In [1]: import numpy as np

In [2]: import numpy.linalg as la

In [3]: np.set_printoptions(precision=3, suppress=True, linewidth=120)

In [4]: O, _ = la.qr(np.array([[-1.1], [1.4], [0.7]]))

In [5]: X = O @ O.T

In [6]: X
Out[6]: 
array([[ 0.331, -0.421, -0.21 ],
       [-0.421,  0.536,  0.268],
       [-0.21 ,  0.268,  0.134]])

In [7]: U, s, Vt = la.svd(X)

In [8]: evecs = Vt[:(s > 1e-8).sum()]

In [9]: rng = np.random.default_rng(892)

In [10]: x = X[0] + 5 * X[2] + rng.integers(2) * np.eye(3)[2]

In [11]: x
Out[11]: array([-0.721,  0.918,  1.459])

In [12]: la.matrix_rank(np.vstack([X, x]))
Out[12]: np.int64(2)

In [13]: evecs.T @ evecs
Out[13]: 
array([[ 0.331, -0.421, -0.21 ],
       [-0.421,  0.536,  0.268],
       [-0.21 ,  0.268,  0.134]])

In [14]: round(float(la.norm(x - evecs.T @ evecs @ x)), 3)
Out[14]: 0.931

In [15]: np.diag(evecs.T @ evecs)
Out[15]: array([0.331, 0.536, 0.134])

In [16]: round(la.norm(X, 2) / la.norm(X), 3)
Out[16]: np.float64(1.0)

In [17]: np.argsort(-la.norm(X, axis=0).round(6), kind="stable")[:3]
Out[17]: array([1, 0, 2])

In [18]: la.cond(X) > 100
Out[18]: np.True_

In [19]: x = np.array([0, 8, 6])

In [20]: la.norm(X @ x) <= la.norm(X, 2) * la.norm(x) + 1e-9
Out[20]: np.True_

In [21]: (X @ x).argmax()
Out[21]: np.int64(1)

In [22]: np.einsum("ij,j->i", X, x)
Out[22]: array([-4.628,  5.891,  2.945])

In [23]: X @ np.ones(3)
Out[23]: array([-0.301,  0.383,  0.191])

In [24]: (X * x).sum(axis=1)
Out[24]: array([-4.628,  5.891,  2.945])

In [25]: round(float(la.eigvals(X).sum().real), 3)
Out[25]: 1.0

In [26]: round(np.einsum("ii->", X), 3)
Out[26]: np.float64(1.0)

In [27]: np.kron(np.eye(2, dtype=int), X)
Out[27]: 
array([[ 0.331, -0.421, -0.21 ,  0.   , -0.   , -0.   ],
       [-0.421,  0.536,  0.268, -0.   ,  0.   ,  0.   ],
       [-0.21 ,  0.268,  0.134, -0.   ,  0.   ,  0.   ],
       [ 0.   , -0.   , -0.   ,  0.331, -0.421, -0.21 ],
       [-0.   ,  0.   ,  0.   , -0.421,  0.536,  0.268],
       [-0.   ,  0.   ,  0.   , -0.21 ,  0.268,  0.134]])

In [28]: round(la.det(X.T), 3)
Out[28]: np.float64(-0.0)

In [29]: m1 = np.load("sample8.npy")

In [30]: m1
Out[30]: 
array([[ 2.977,  3.028,  4.522],
       [ 0.183,  0.295,  0.167],
       [ 0.51 ,  0.501,  0.893],
       [-1.828, -1.939, -2.939],
       [ 4.538,  4.65 ,  7.258],
       [ 2.148,  2.211,  3.387],
       [-0.137,  0.229,  0.151],
       [-0.539, -0.538, -0.846],
       [-0.854, -0.754, -1.455],
       [ 1.552,  1.746,  2.632],
       [-1.776, -1.783, -2.919],
       [ 1.679,  1.716,  2.488],
       [-2.615, -2.432, -3.72 ],
       [ 2.097,  2.205,  3.262],
       [-2.124, -1.914, -3.112]])

In [31]: O, R = la.qr(m1)

In [32]: np.round(O.T @ O, 3) + 0
Out[32]: 
array([[1., 0., 0.],
       [0., 1., 0.],
       [0., 0., 1.]])

In [33]: O @ R
Out[33]: 
array([[ 2.977,  3.028,  4.522],
       [ 0.183,  0.295,  0.167],
       [ 0.51 ,  0.501,  0.893],
       [-1.828, -1.939, -2.939],
       [ 4.538,  4.65 ,  7.258],
       [ 2.148,  2.211,  3.387],
       [-0.137,  0.229,  0.151],
       [-0.539, -0.538, -0.846],
       [-0.854, -0.754, -1.455],
       [ 1.552,  1.746,  2.632],
       [-1.776, -1.783, -2.919],
       [ 1.679,  1.716,  2.488],
       [-2.615, -2.432, -3.72 ],
       [ 2.097,  2.205,  3.262],
       [-2.124, -1.914, -3.112]])

In [34]: O.shape, R.shape
Out[34]: ((15, 3), (3, 3))

In [35]: round(float(np.trace(O @ O.T)), 3)
Out[35]: 3.0

In [36]: R
Out[36]: 
array([[ -7.929,  -7.999, -12.339],
       [  0.   ,  -0.558,  -0.5  ],
       [  0.   ,   0.   ,  -0.479]])

In [37]: np.round(abs(R[0, 0]), 3), round(float(la.norm(m1[:, 0])), 3)
Out[37]: (np.float64(7.929), 7.929)

In [38]: np.abs(np.diag(R))
Out[38]: array([7.929, 0.558, 0.479])

In [39]: d = la.norm(m1[:, None] - m1[None], axis=-1)

In [40]: np.unravel_index(d.round(6).argmax(), d.shape)
Out[40]: (np.int64(4), np.int64(12))

In [41]: d[10].round(6).argsort(kind="stable")[:4]
Out[41]: array([10,  3, 14, 12])

In [42]: (d + 1e9 * np.eye(15)).round(6).argmin(axis=1)
Out[42]: array([ 5,  6,  1, 10,  0, 13,  1,  8,  7, 11,  3,  9, 14,  5,  3])

In [43]: M2 = m1 + rng.integers(-2, 3, (15, 1)) @ rng.integers(-2, 3, (1, 3))

In [44]: M2
Out[44]: 
array([[ 6.977,  3.028,  4.522],
       [ 0.183,  0.295,  0.167],
       [-3.49 ,  0.501,  0.893],
       [ 0.172, -1.939, -2.939],
       [ 8.538,  4.65 ,  7.258],
       [ 6.148,  2.211,  3.387],
       [ 3.863,  0.229,  0.151],
       [ 1.461, -0.538, -0.846],
       [-4.854, -0.754, -1.455],
       [-2.448,  1.746,  2.632],
       [-5.776, -1.783, -2.919],
       [-0.321,  1.716,  2.488],
       [-4.615, -2.432, -3.72 ],
       [-1.903,  2.205,  3.262],
       [-2.124, -1.914, -3.112]])

In [45]: np.abs(M2 - m1).sum(axis=1)
Out[45]: array([4., 0., 4., 2., 4., 4., 4., 2., 4., 4., 4., 2., 2., 4., 0.])

In [46]: labels = M2[:, 1] > np.median(M2[:, 1])

In [47]: r0 = M2[labels].mean(axis=0) - M2[~labels].mean(axis=0)

In [48]: labels.astype(int)
Out[48]: array([1, 0, 1, 0, 1, 1, 0, 0, 0, 1, 0, 1, 0, 1, 0])

In [49]: r0
Out[49]: array([3.39 , 3.398, 5.326])

In [50]: K = np.load("w.npy")

In [51]: K
Out[51]: 
array([[ 0.7,  0.7, -4. , -0.1],
       [-0.3,  0.1, -1. ,  0.3],
       [-0.5, -1.7,  1. , -0.9]])

In [52]: W1 = np.array([[2, 0, 0, 3], [3, 0, 1, 2], [2, 0, 1, 1], [1, 0, 2, 2]])

In [53]: beta = np.array([1, 3, 1, 3])

In [54]: act = np.maximum(K @ W1 + beta, 0)

In [55]: la.matrix_rank(act)
Out[55]: np.int64(3)

In [56]: (act > 0).astype(int)
Out[56]: 
array([[0, 1, 0, 1],
       [0, 1, 1, 1],
       [0, 1, 0, 0]])

In [57]: cent = np.array([[-1, -1, 0], [0, 2, 1], [-1, 0, 1], [2, -1, 1]])

In [58]: W1 @ cent
Out[58]: 
array([[ 4, -5,  3],
       [ 0, -5,  3],
       [-1, -3,  2],
       [ 1, -3,  4]])

In [59]: theta = np.radians(36)

In [60]: R = np.eye(4)

In [61]: R[2, 2] = R[1, 1] = np.cos(theta)

In [62]: R[2, 1], R[1, 2] = -np.sin(theta), np.sin(theta)

In [63]: R
Out[63]: 
array([[ 1.   ,  0.   ,  0.   ,  0.   ],
       [ 0.   ,  0.809,  0.588,  0.   ],
       [ 0.   , -0.588,  0.809,  0.   ],
       [ 0.   ,  0.   ,  0.   ,  1.   ]])

In [64]: M2 = K @ R.T

In [65]: la.svd(K, compute_uv=False), la.svd(M2, compute_uv=False)
Out[65]: (array([4.468, 1.691, 0.557]), array([4.468, 1.691, 0.557]))

In [66]: np.allclose(la.norm(K, axis=1), la.norm(M2, axis=1))
Out[66]: True

In [67]: round(la.det(R), 3), round(float(np.trace(R)), 3)
Out[67]: (np.float64(1.0), 3.618)

In [68]: proj = np.triu(np.array([[0, 4, 0, 3], [0, 0, 3, 5], [0, 0, 0, 5], [4, 2, 5, 1]]), 1) + np.eye(4)

In [69]: M2 = proj @ R @ la.inv(proj)

In [70]: round(float(np.trace(M2)), 3), round(np.trace(R), 3)
Out[70]: (3.618, np.float64(3.618))

In [71]: la.matrix_rank(M2)
Out[71]: np.int64(4)

In [72]: M2
Out[72]: 
array([[  1.   ,  -0.764,   4.643, -19.395],
       [  0.   ,  -0.954,   5.878, -19.618],
       [  0.   ,  -0.588,   2.572,  -4.923],
       [  0.   ,   0.   ,   0.   ,   1.   ]])

In [73]: round(float(la.det(M2)), 3)
Out[73]: 1.0

In [74]: feats = np.load("a.npy")

In [75]: feats
Out[75]: 
array([[ 1, -2,  4, -8],
       [ 1, -1,  1, -1],
       [ 1,  0,  0,  0]])

In [76]: M2 = feats + rng.integers(-2, 3, (3, 1)) @ rng.integers(-2, 3, (1, 4))

In [77]: M2
Out[77]: 
array([[ 1, -2,  4, -8],
       [ 3, -1, -1, -1],
       [ 1,  0,  0,  0]])

In [78]: la.svd(M2 - feats, compute_uv=False)
Out[78]: array([2.828, 0.   , 0.   ])

In [79]: M2 - feats
Out[79]: 
array([[ 0,  0,  0,  0],
       [ 2,  0, -2,  0],
       [ 0,  0,  0,  0]])

In [80]: la.matrix_rank(M2 - feats, tol=1e-8)
Out[80]: np.int64(1)

In [81]: E = np.loadtxt("run12.csv", delimiter=",")

In [82]: E
Out[82]: 
array([[-0.847, -2.047],
       [-0.69 ,  0.249],
       [-1.067,  2.16 ]])

In [83]: O = E.astype(float).copy()

In [84]: for j in range(2):
    ...:     O[:, j] -= O[:, :j] @ (O[:, :j].T @ O[:, j])
    ...:     O[:, j] /= la.norm(O[:, j])
    ...: 

In [85]: np.round(O.T @ O, 3) + 0
Out[85]: 
array([[1., 0.],
       [0., 1.]])

In [86]: O
Out[86]: 
array([[-0.555, -0.786],
       [-0.452,  0.01 ],
       [-0.699,  0.618]])

In [87]: np.round(O.T @ E, 3) + 0
Out[87]: 
array([[ 1.527, -0.486],
       [ 0.   ,  2.946]])
